$ ipython --no-banner

In [1]: import numpy as np

In [2]: import numpy.linalg as la

In [3]: np.set_printoptions(precision=2, suppress=True, linewidth=140, legacy="1.25")

In [4]: K = np.arange(25).reshape(5, 5) + 5

In [5]: K
Out[5]: 
array([[ 5,  6,  7,  8,  9],
       [10, 11, 12, 13, 14],
       [15, 16, 17, 18, 19],
       [20, 21, 22, 23, 24],
       [25, 26, 27, 28, 29]])

In [6]: rng = np.random.default_rng(22312)

In [7]: labels = rng.permutation(5)

In [8]: labels
Out[8]: array([4, 1, 3, 2, 0])

In [9]: out = K[labels][:, labels]

In [10]: np.trace(out)
Out[10]: 85

In [11]: np.round(np.sort(np.abs(la.eigvals(out))), 2) + 0
Out[11]: array([ 0.  ,  0.  ,  0.  ,  2.85, 87.85])

In [12]: np.diag(out)
Out[12]: array([29, 11, 23, 17,  5])

In [13]: out
Out[13]: 
array([[29, 26, 28, 27, 25],
       [14, 11, 13, 12, 10],
       [24, 21, 23, 22, 20],
       [19, 16, 18, 17, 15],
       [ 9,  6,  8,  7,  5]])

In [14]: np.allclose(out, K)
Out[14]: False

In [15]: cov = K.T @ K

In [16]: cov
Out[16]: 
array([[1375, 1450, 1525, 1600, 1675],
       [1450, 1530, 1610, 1690, 1770],
       [1525, 1610, 1695, 1780, 1865],
       [1600, 1690, 1780, 1870, 1960],
       [1675, 1770, 1865, 1960, 2055]])

In [17]: np.round(la.svd(K, compute_uv=False) ** 2, 2) + 0
Out[17]: array([8517.66,    7.34,    0.  ,    0.  ,    0.  ])

In [18]: np.trace(cov), (K ** 2).sum()
Out[18]: (8525, 8525)

In [19]: rank = la.matrix_rank(K)

In [20]: rank
Out[20]: 2

In [21]: N = la.svd(K)[2][rank:].T

In [22]: [int(la.matrix_rank(K[:, :j + 1])) for j in range(5)]
Out[22]: [1, 2, 2, 2, 2]

In [23]: [int(la.matrix_rank(np.delete(K, i, axis=0))) for i in range(5)]
Out[23]: [2, 2, 2, 2, 2]

In [24]: [int(la.matrix_rank(K[:i])) for i in range(1, len(K) + 1)]
Out[24]: [1, 2, 2, 2, 2]

In [25]: N.shape
Out[25]: (5, 3)

In [26]: la.matrix_rank(K.T @ K), la.matrix_rank(K @ K.T)
Out[26]: (2, 2)

In [27]: round(float(np.abs(la.eigvals(K)).max()), 2)
Out[27]: 87.85

In [28]: np.trace(K)
Out[28]: 85

In [29]: (K - K.T) / 2
Out[29]: 
array([[ 0., -2., -4., -6., -8.],
       [ 2.,  0., -2., -4., -6.],
       [ 4.,  2.,  0., -2., -4.],
       [ 6.,  4.,  2.,  0., -2.],
       [ 8.,  6.,  4.,  2.,  0.]])

In [30]: round(la.det(K), 2)
Out[30]: 0.0

In [31]: np.allclose(K, K.T)
Out[31]: False

In [32]: K @ K
Out[32]: 
array([[ 575,  610,  645,  680,  715],
       [ 950, 1010, 1070, 1130, 1190],
       [1325, 1410, 1495, 1580, 1665],
       [1700, 1810, 1920, 2030, 2140],
       [2075, 2210, 2345, 2480, 2615]])

In [33]: (K + K.T) / 2
Out[33]: 
array([[ 5.,  8., 11., 14., 17.],
       [ 8., 11., 14., 17., 20.],
       [11., 14., 17., 20., 23.],
       [14., 17., 20., 23., 26.],
       [17., 20., 23., 26., 29.]])

In [34]: la.norm(K, axis=0)
Out[34]: array([37.08, 39.12, 41.17, 43.24, 45.33])

In [35]: round(la.norm(K) ** 2 / la.norm(K, 2) ** 2, 2)
Out[35]: 1.0

In [36]: round(la.norm(K[1], 1), 2), round(float(la.norm(K[1], np.inf)), 2)
Out[36]: (60.0, 14.0)

In [37]: la.norm(K, axis=1)
Out[37]: array([15.97, 27.02, 38.14, 49.3 , 60.46])

In [38]: round(float(la.norm(K, "nuc")), 2)
Out[38]: 95.0

In [39]: m1 = np.load("arr.npy")

In [40]: m1
Out[40]: 
array([[-3, -1,  1],
       [ 5,  4, -4],
       [ 5, -1, -5]])

In [41]: U, sigma, Vh = la.svd(m1, full_matrices=False)

In [42]: (sigma > 1e-8).sum()
Out[42]: 3

In [43]: np.abs(Vh[0])
Out[43]: array([0.75, 0.24, 0.62])

In [44]: labels = rng.permutation(3)

In [45]: out = m1[:, labels] * rng.choice([-1, 1], 3)

In [46]: out
Out[46]: 
array([[-1, -3,  1],
       [ 4,  5, -4],
       [-1,  5, -5]])

In [47]: U, _, Vh = la.svd(m1.T @ out)

In [48]: np.round(la.lstsq(m1, out)[0], 2) + 0
Out[48]: 
array([[0., 1., 0.],
       [1., 0., 0.],
       [0., 0., 1.]])

In [49]: labels
Out[49]: array([1, 0, 2])
